$ python -q
>>> import numpy as np
>>> from numpy import linalg as LA
>>> np.set_printoptions(suppress=True, linewidth=140)
>>> A = np.load("test0.npy")
>>> A
array([[-22. ,   0.2,  -0.9],
       [  8. ,   1.2,   0.3],
       [ -4. ,  -0.7,  -0.4],
       [-14. ,  -0.5,   1.1]])
>>> rng = np.random.default_rng(63)
>>> z = rng.permutation(3)
>>> Y = A[:, z] * rng.choice([-1, 1], 3)
>>> Y
array([[ -0.9,   0.2, -22. ],
       [  0.3,   1.2,   8. ],
       [ -0.4,  -0.7,  -4. ],
       [  1.1,  -0.5, -14. ]])
>>> U, _, Vt = LA.svd(A.T @ Y)
>>> np.round(LA.lstsq(A, Y)[0], 1) + 0
array([[0., 0., 1.],
       [0., 1., 0.],
       [1., 0., 0.]])
>>> Y = np.array([[6, -8, 5], [-3, -9, -5], [-2, -5, 8]])
>>> np.round(np.einsum("ij->j", A), 1)
array([-32. ,   0.2,   0.1])
>>> Y @ A
Traceback (most recent call last):
  File "<python-input-13>", line 1, in <module>
    Y @ A
    ~~^~~
ValueError: matmul: Input operand 1 has a mismatch in its core dimension 0, with gufunc signature (n?,k),(k,m?)->(n?,m?) (size 4 is different from 3)
>>> np.round(np.einsum("ik,kj->ji", A, Y), 1)
array([[-130.8,   43.8,  -21.1,  -84.7],
       [ 178.7,  -76.3,   40.3,  111. ],
       [-118.2,   36.4,  -19.7,  -58.7]])
>>> LA.matrix_rank(A @ Y)
np.int64(3)
>>> np.round(A @ Y, 1)
array([[-130.8,  178.7, -118.2],
       [  43.8,  -76.3,   36.4],
       [ -21.1,   40.3,  -19.7],
       [ -84.7,  111. ,  -58.7]])
>>> Q, R = LA.qr(A)
>>> Q.shape, R.shape
((4, 3), (3, 3))
>>> np.trace(Q @ Q.T)
np.float64(3.0)
>>> round(LA.norm(A, 2) / LA.norm(A), 1)
np.float64(1.0)
>>> [round(float(x), 1) for x in LA.svd(A, compute_uv=False)[:3]]
[27.6, 1.5, 1.3]
>>> LA.matrix_rank(A, rtol=0.1)
np.int64(1)
>>> M = np.diag(20 * np.array([4, 8, 1, 2])) + np.array([[0, 0, -1, 0], [-2, 2, 0, -3], [3, -2, 3, -2], [1, 3, 2, 3]])
>>> M
array([[ 80,   0,  -1,   0],
       [ -2, 162,   0,  -3],
       [  3,  -2,  23,  -2],
       [  1,   3,   2,  43]])
>>> np.allclose(M @ M.T, M.T @ M)
False
>>> np.round(np.abs(LA.eigvals(M)).max(), 1)
np.float64(161.9)
>>> proj = np.triu(np.array([[-3, -2, -2, -1], [-2, -1, -1, 2], [-2, 0, 0, 2], [1, -2, 2, -2]]), 1) + np.eye(4)
>>> Y = proj @ M @ LA.inv(proj)
>>> Y
array([[  77., -169.,  -64.,  510.],
       [  -3.,  164.,  139., -524.],
       [   5.,   14.,   51.,  -41.],
       [   1.,    5.,    9.,   16.]])
>>> LA.matrix_rank(Y)
np.int64(4)
>>> np.trace(Y), np.trace(M)
(np.float64(308.0), np.int64(308))
>>> def softmax(z):
...     e = np.exp(z - z.max(axis=-1, keepdims=True))
...     return e / e.sum(axis=-1, keepdims=True)
... 
>>> np.round(softmax(10 * Y[1]), 1) + 0
array([0., 1., 0., 0.])
>>> np.round(softmax(Y).sum(axis=1), 1)
array([1., 1., 1., 1.])
>>> att = Y @ Y.T / np.sqrt(4)
>>> softmax(att).round(6).argmax(axis=1)
array([0, 1, 1, 0])
>>> softmax(att + np.triu(np.full(att.shape, -np.inf), 1))
array([[1., 0., 0., 0.],
       [0., 1., 0., 0.],
       [0., 1., 0., 0.],
       [1., 0., 0., 0.]])
>>> softmax(att)
array([[1., 0., 0., 0.],
       [0., 1., 0., 0.],
       [0., 1., 0., 0.],
       [1., 0., 0., 0.]])
>>> softmax(att)[1] @ Y
array([  -3.,  164.,  139., -524.])
>>> u = np.array([9, -9, -3, -6])
>>> Y = M + np.outer(u, np.eye(4)[3])
>>> LA.matrix_rank(LA.inv(Y) - LA.inv(M), tol=1e-8)
np.int64(1)
>>> Y
array([[ 80.,   0.,  -1.,   9.],
       [ -2., 162.,   0., -12.],
       [  3.,  -2.,  23.,  -5.],
       [  1.,   3.,   2.,  37.]])
>>> round(float(LA.det(Y) / LA.det(M)), 1), round(float(1 + LA.solve(M, u)[3]), 1)
(0.9, 0.9)
>>> softmax(M).sum(axis=1)
array([1., 1., 1., 1.])
>>> np.round(softmax(M[1]), 1) + 0
array([0., 1., 0., 0.])
>>> att = M @ M.T / np.sqrt(4)
>>> softmax(att)[1] @ M
array([ -2., 162.,   0.,  -3.])
>>> data = 5 * np.eye(4) + np.ones((4, 4))
>>> data
array([[6., 1., 1., 1.],
       [1., 6., 1., 1.],
       [1., 1., 6., 1.],
       [1., 1., 1., 6.]])
>>> Y = data[0, 0] * data[1:] - np.outer(data[1:, 0], data[0])
>>> Y
array([[ 0., 35.,  5.,  5.],
       [ 0.,  5., 35.,  5.],
       [ 0.,  5.,  5., 35.]])
>>> np.round(data[:, 0] / data[0, 0], 1)
array([1. , 0.2, 0.2, 0.2])
>>> np.flatnonzero(~Y.round(6).any(axis=1))
array([], dtype=int64)
